$ python -q
>>> import numpy as np
>>> from numpy import linalg as LA
>>> np.set_printoptions(precision=2, suppress=True, linewidth=140, floatmode="fixed")
>>> rd = lambda a: np.round(a, 2) + 0
>>> E = 0.2 ** np.abs(np.subtract.outer(np.arange(5), np.arange(5)))
>>> print(rd(E))
[[1.00 0.20 0.04 0.01 0.00]
 [0.20 1.00 0.20 0.04 0.01]
 [0.04 0.20 1.00 0.20 0.04]
 [0.01 0.04 0.20 1.00 0.20]
 [0.00 0.01 0.04 0.20 1.00]]
>>> # symmetric
>>> Y = LA.inv(E)
>>> print((np.abs(Y) > 1e-9).astype(int))
[[1 1 0 0 0]
 [1 1 1 0 0]
 [0 1 1 1 0]
 [0 0 1 1 1]
 [0 0 0 1 1]]
>>> print(rd(LA.slogdet(E)[0]))
1.0
>>> X = np.load("w.npy")
>>> print(X)
[[-14.98  -8.03 -15.03  15.85  -0.96  22.99]
 [ -8.05 -12.05 -27.93  15.92 -12.01  12.07]
 [ 14.99   9.08  -8.05  -5.97  -3.03 -11.98]
 [ 23.99  22.05  -0.02 -14.01   5.01 -15.98]
 [  0.90   8.01  29.15 -11.98  12.95  -5.00]
 [ 12.11  -2.91  -7.05  -5.96 -12.03 -21.04]
 [ 11.03   6.07   7.00  -9.98  -0.03 -14.96]
 [ -5.06   5.11  23.95  -5.97  13.02   4.07]
 [ 10.06  -9.97   8.05 -12.03 -14.04 -32.01]]
>>> Y = X / np.sqrt((X ** 2).mean(axis=1, keepdims=True))
>>> print(rd(Y[7]))
[-0.43  0.43  2.02 -0.50  1.10  0.34]
>>> th = np.radians(45)
>>> Rm = np.eye(6)
>>> Rm[5, 5] = Rm[2, 2] = np.cos(th)
>>> Rm[5, 2], Rm[2, 5] = -np.sin(th), np.sin(th)
>>> print(rd(Rm))
[[ 1.00  0.00  0.00  0.00  0.00  0.00]
 [ 0.00  1.00  0.00  0.00  0.00  0.00]
 [ 0.00  0.00  0.71  0.00  0.00  0.71]
 [ 0.00  0.00  0.00  1.00  0.00  0.00]
 [ 0.00  0.00  0.00  0.00  1.00  0.00]
 [ 0.00  0.00 -0.71  0.00  0.00  0.71]]
>>> Y = X @ Rm.T
>>> print(rd(np.abs(Y - X).max(axis=0)))
[ 0.00  0.00 24.99  0.00  0.00 19.15]
>>> print(rd(LA.svd(X, compute_uv=False)), rd(LA.svd(Y, compute_uv=False)))
[77.38 54.63 32.32  0.13  0.11  0.05] [77.38 54.63 32.32  0.13  0.11  0.05]
